$ ipython --no-banner

In [1]: import numpy as np

In [2]: np.set_printoptions(suppress=True, linewidth=140)

In [3]: u = np.array([-2, -6, 6])

In [4]: rng = np.random.default_rng(4)

In [5]: mat = np.outer(rng.normal(size=23), u) + 0.1 * rng.normal(size=(23, 3))

In [6]: mat.round(1) + 0
Out[6]: 
array([[  1.3,   4.1,  -4.1],
       [  0.3,   1. ,  -1. ],
       [ -3.5, -10. ,  10. ],
       [ -1.5,  -3.9,   4. ],
       [  3.4,   9.9,  -9.9],
       [ -0.1,   0. ,   0. ],
       [  1.3,   3.7,  -3.8],
       [ -0.4,  -1. ,   0.9],
       [  3.2,   9.9,  -9.7],
       [ -0.5,  -1.4,   1.4],
       [ -0.5,  -1.4,   1.5],
       [ -3.3,  -9.3,   9.4],
       [ -0.6,  -1.8,   2. ],
       [ -0.9,  -3. ,   3.1],
       [  3. ,   8.9,  -8.8],
       [ -4.6, -13.6,  13.7],
       [  3.8,  11.4, -11.3],
       [ -2.2,  -6.5,   6.5],
       [  0.6,   1.8,  -2.2],
       [  1.7,   5.3,  -5.2],
       [  1.6,   3.8,  -3.8],
       [  1.3,   4. ,  -4.2],
       [ -0.9,  -2.4,   2.2]])

In [7]: other = mat + rng.integers(-2, 3, (23, 1)) @ rng.integers(-2, 3, (1, 3))

In [8]: other.round(1)
Out[8]: 
array([[  1.3,   4.1,  -4.1],
       [  0.3,   1. ,  -1. ],
       [ -3.5, -10. ,  10. ],
       [ -1.5,  -3.9,   4. ],
       [  1.4,   7.9,  -5.9],
       [  1.9,   2. ,  -4. ],
       [  1.3,   3.7,  -3.8],
       [ -0.4,  -1. ,   0.9],
       [  4.2,  10.9, -11.7],
       [ -2.5,  -3.4,   5.4],
       [  0.5,  -0.4,  -0.5],
       [ -5.3, -11.3,  13.4],
       [ -0.6,  -1.8,   2. ],
       [  0.1,  -2. ,   1.1],
       [  1. ,   6.9,  -4.8],
       [ -5.6, -14.6,  15.7],
       [  4.8,  12.4, -13.3],
       [ -1.2,  -5.5,   4.5],
       [ -1.4,  -0.2,   1.8],
       [  1.7,   5.3,  -5.2],
       [  2.6,   4.8,  -5.8],
       [  0.3,   3. ,  -2.2],
       [ -2.9,  -4.4,   6.2]])

In [9]: np.round(other - mat, 1)
Out[9]: 
array([[ 0.,  0.,  0.],
       [ 0.,  0.,  0.],
       [ 0.,  0.,  0.],
       [ 0.,  0.,  0.],
       [-2., -2.,  4.],
       [ 2.,  2., -4.],
       [ 0.,  0.,  0.],
       [ 0.,  0.,  0.],
       [ 1.,  1., -2.],
       [-2., -2.,  4.],
       [ 1.,  1., -2.],
       [-2., -2.,  4.],
       [ 0.,  0.,  0.],
       [ 1.,  1., -2.],
       [-2., -2.,  4.],
       [-1., -1.,  2.],
       [ 1.,  1., -2.],
       [ 1.,  1., -2.],
       [-2., -2.,  4.],
       [ 0.,  0.,  0.],
       [ 1.,  1., -2.],
       [-1., -1.,  2.],
       [-2., -2.,  4.]])

In [10]: np.round(np.linalg.svd(other - mat, compute_uv=False), 1) + 0
Out[10]: array([14.7,  0. ,  0. ])

In [11]: cov = mat.T @ mat

In [12]: np.round(np.trace(cov), 1), np.round((mat ** 2).sum(), 1)
Out[12]: (np.float64(2013.8), np.float64(2013.8))

In [13]: np.allclose(cov, cov.T)
Out[13]: True

In [14]: proj = mat @ np.linalg.solve(mat.T @ mat, mat.T)

In [15]: np.round(np.linalg.eigvalsh(proj), 1) + 0
Out[15]: array([0., 0., 0., 0., 0., 0., 0., 0., 0., 0., 0., 0., 0., 0., 0., 0., 0., 0., 0., 0., 1., 1., 1.])

In [16]: Xs = mat - mat.mean(axis=0)

In [17]: evecs = np.linalg.svd(Xs)[2][:1]

In [18]: other = Xs - Xs @ evecs.T @ evecs

In [19]: np.round(other.std(axis=0), 1)
Out[19]: array([0.1, 0.1, 0.1])

In [20]: np.round(np.diag(evecs.T @ evecs), 1)
Out[20]: array([0.1, 0.5, 0.5])

In [21]: np.round((Xs @ evecs.T).std(axis=0), 1)
Out[21]: array([9.3])

In [22]: np.round(np.cov(Xs @ evecs.T, rowvar=False), 1)
Out[22]: np.float64(91.2)

In [23]: J = np.load("arr.npy")

In [24]: J
Out[24]: 
array([[-3.,  5., -5.,  0.],
       [-4.,  6., -9.,  2.],
       [-4.,  4., -7.,  2.],
       [-4.,  4., -4., -1.]])

In [25]: proj = np.triu(np.array([[2, 3, -1, 1], [-1, 0, -3, 1], [0, 2, 2, 2], [-2, -2, 1, 0]]), 1) + np.eye(4)

In [26]: other = proj @ J @ np.linalg.inv(proj)

In [27]: round(float(np.linalg.det(other)), 1)
Out[27]: -18.0

In [28]: np.trace(other), np.trace(J)
Out[28]: (np.float64(-5.0), np.float64(-5.0))

In [29]: q, evecs = np.linalg.qr(mat[:, :1])[0], np.linalg.qr(mat[:, 1:])[0]

In [30]: sigma = np.linalg.svd(q.T @ evecs, compute_uv=False)

In [31]: np.round(np.linalg.norm(q @ q.T - evecs @ evecs.T, 2), 1)
Out[31]: np.float64(1.0)

In [32]: sigma.round(1)
Out[32]: array([1.])

In [33]: A = np.load("layer6.npy")

In [34]: A
Out[34]: 
array([[ 0,  0,  0,  0,  3],
       [ 0,  1, -1,  0, -1],
       [ 0,  0,  0,  0,  0],
       [ 0,  0,  0, -3,  0],
       [ 2, -3,  0,  0,  0]])

In [35]: np.linalg.lstsq(A[:-1].T, A[-1])[2]
Out[35]: np.int32(3)

In [36]: np.abs(np.diag(np.linalg.qr(A)[1])) > 1e-9
Out[36]: array([ True,  True, False,  True,  True])

In [37]: np.round(np.trace(np.linalg.pinv(A) @ A), 1)
Out[37]: np.float64(4.0)

In [38]: np.unique(A.round(6), axis=0).shape
Out[38]: (5, 5)

In [39]: np.allclose(A[:-1].T @ np.linalg.lstsq(A[:-1].T, A[-1])[0], A[-1])
Out[39]: False

In [40]: rank = np.linalg.matrix_rank(A)

In [41]: rank
Out[41]: np.int64(4)

In [42]: ns = np.linalg.svd(A)[2][rank:].T

In [43]: np.round(ns[:, 0] / ns[np.abs(ns[:, 0]).round(6).argmax(), 0], 1) + 0
Out[43]: array([1. , 0.7, 0.7, 0. , 0. ])

In [44]: [int(np.linalg.matrix_rank(A[:i])) for i in range(1, len(A) + 1)]
Out[44]: [1, 2, 2, 3, 4]

In [45]: np.allclose(A @ ns, 0)
Out[45]: True

In [46]: np.round(ns @ ns.T, 1) + 0
Out[46]: 
array([[0.5, 0.4, 0.4, 0. , 0. ],
       [0.4, 0.2, 0.2, 0. , 0. ],
       [0.4, 0.2, 0.2, 0. , 0. ],
       [0. , 0. , 0. , 0. , 0. ],
       [0. , 0. , 0. , 0. , 0. ]])

In [47]: ns.shape
Out[47]: (5, 1)

In [48]: np.linalg.matrix_rank(A.T @ A), np.linalg.matrix_rank(A @ A.T)
Out[48]: (np.int64(4), np.int64(4))

In [49]: np.round(A @ ns, 1) + 0
Out[49]: 
array([[0.],
       [0.],
       [0.],
       [0.],
       [0.]])

In [50]: left, sigma, Vh = np.linalg.svd(A)

In [51]: evecs = Vh[:(sigma > 1e-8).sum()]

In [52]: x = A[2] + 2 * A[4] + rng.integers(2) * np.eye(5)[0]

In [53]: x
Out[53]: array([ 5., -6.,  0.,  0.,  0.])

In [54]: np.allclose(evecs.T @ evecs @ x, x)
Out[54]: False

In [55]: np.round(np.linalg.norm(x - evecs.T @ evecs @ x), 1)
Out[55]: np.float64(0.7)

In [56]: np.round(np.poly(A), 1)
Out[56]: array([  1.,   2., -12., -21.,  18.,   0.])

In [57]: round(np.linalg.det(A.T), 1)
Out[57]: np.float64(0.0)

In [58]: round(np.linalg.det(A[::-1]), 1)
Out[58]: np.float64(0.0)

In [59]: round(np.linalg.eigvals(A).sum().real, 1)
Out[59]: np.float64(-2.0)

In [60]: np.round(np.linalg.det(2 * A), 1), round(np.linalg.det(A), 1)
Out[60]: (np.float64(0.0), np.float64(0.0))

In [61]: feats = np.load("dump.npy")

In [62]: feats
Out[62]: 
array([[-5,  5, -3, -1],
       [ 2, -3, -2,  2],
       [ 5,  0, -4, -1],
       [ 2, -3, -4, -2],
       [-1, -1, -7,  3]])

In [63]: feats.reshape(-1, 2)
Out[63]: 
array([[-5,  5],
       [-3, -1],
       [ 2, -3],
       [-2,  2],
       [ 5,  0],
       [-4, -1],
       [ 2, -3],
       [-4, -2],
       [-1, -1],
       [-7,  3]])

In [64]: feats.reshape(2, -1)
Out[64]: 
array([[-5,  5, -3, -1,  2, -3, -2,  2,  5,  0],
       [-4, -1,  2, -3, -4, -2, -1, -1, -7,  3]])

In [65]: feats.reshape(5, 5)
---------------------------------------------------------------------------
ValueError                                Traceback (most recent call last)
Cell In[65], line 1
----> 1 feats.reshape(5, 5)

ValueError: cannot reshape array of size 20 into shape (5,5)

In [66]: blk = feats.reshape(5, 2, -1)

In [67]: blk.transpose(1, 0, 2)
Out[67]: 
array([[[-5,  5],
        [ 2, -3],
        [ 5,  0],
        [ 2, -3],
        [-1, -1]],

       [[-3, -1],
        [-2,  2],
        [-4, -1],
        [-4, -2],
        [-7,  3]]])

In [68]: np.swapaxes(blk, 1, 2)[3]
Out[68]: 
array([[ 2, -4],
       [-3, -2]])
